% ipython --no-banner

In [1]: import numpy as np

In [2]: from numpy import linalg as LA

In [3]: np.set_printoptions(suppress=True, linewidth=140)

In [4]: def tidy(a):
   ...:     return np.round(a, 2) + 0
   ...: 

In [5]: u = np.array([2, -1, 2, -2, 1, 1, -1, 2, 2, 0, 2, 1])

In [6]: rng = np.random.default_rng(0)

In [7]: feats = np.outer(rng.normal(size=18), u) + 0.05 * rng.normal(size=(18, 12))

In [8]: tidy(feats)
Out[8]: 
array([[ 0.27, -0.07,  0.25, -0.18,  0.09,  0.14, -0.08,  0.26,  0.21, -0.05,  0.23,  0.14],
       [-0.31,  0.12, -0.27,  0.29, -0.12, -0.11,  0.1 , -0.27, -0.23,  0.07, -0.33, -0.06],
       [ 1.35, -0.6 ,  1.29, -1.3 ,  0.71,  0.74, -0.55,  1.35,  1.3 , -0.06,  1.28,  0.67],
       [ 0.15, -0.09,  0.23, -0.17,  0.05,  0.07, -0.13,  0.15,  0.3 , -0.02,  0.23,  0.09],
       [-0.99,  0.6 , -1.04,  0.96, -0.53, -0.5 ,  0.59, -1.1 , -0.98, -0.07, -1.1 , -0.49],
       [ 0.73, -0.26,  0.73, -0.75,  0.34,  0.31, -0.43,  0.75,  0.75,  0.06,  0.69,  0.45],
       [ 2.59, -1.23,  2.59, -2.64,  1.32,  1.36, -1.3 ,  2.58,  2.54, -0.07,  2.63,  1.35],
       [ 1.89, -1.  ,  1.94, -1.96,  0.91,  0.98, -1.06,  1.91,  1.87,  0.01,  1.89,  0.96],
       [-1.37,  0.67, -1.34,  1.44, -0.66, -0.65,  0.74, -1.37, -1.4 , -0.07, -1.41, -0.74],
       [-2.6 ,  1.28, -2.56,  2.48, -1.32, -1.25,  1.28, -2.46, -2.53,  0.05, -2.46, -1.21],
       [-1.36,  0.68, -1.23,  1.27, -0.6 , -0.6 ,  0.64, -1.26, -1.34, -0.01, -1.29, -0.57],
       [ 0.07, -0.04,  0.04, -0.11,  0.04, -0.03, -0.03,  0.08,  0.02, -0.12,  0.11,  0.03],
       [-4.68,  2.31, -4.56,  4.65, -2.32, -2.4 ,  2.41, -4.6 , -4.6 ,  0.  , -4.6 , -2.31],
       [-0.41,  0.21, -0.51,  0.49, -0.32, -0.23,  0.21, -0.49, -0.41, -0.01, -0.46, -0.19],
       [-2.52,  1.32, -2.47,  2.47, -1.34, -1.31,  1.3 , -2.49, -2.51,  0.08, -2.56, -1.28],
       [-1.49,  0.76, -1.5 ,  1.43, -0.81, -0.7 ,  0.77, -1.49, -1.46, -0.06, -1.49, -0.66],
       [-1.08,  0.66, -1.13,  1.12, -0.55, -0.52,  0.54, -1.12, -1.13,  0.15, -1.09, -0.65],
       [-0.67,  0.35, -0.66,  0.7 , -0.27, -0.32,  0.29, -0.68, -0.67, -0.07, -0.57, -0.24]])

In [9]: x = np.array([0, 1, 0, 0, 2, 1, 0, 1, 0, 1, 2, 0])

In [10]: rhs = feats @ x

In [11]: c, lr = np.zeros(12), 1 / LA.norm(feats, 2) ** 2

In [12]: for i in range(15):
    ...:     c -= lr * feats.T @ (feats @ c - rhs)
    ...:     if i % 5 == 0: print(i, round(LA.norm(feats @ c - rhs), 2))
    ...: 
0 0.67
5 0.67
10 0.67

In [13]: tidy(LA.cond(feats))
Out[13]: np.float64(383.56)
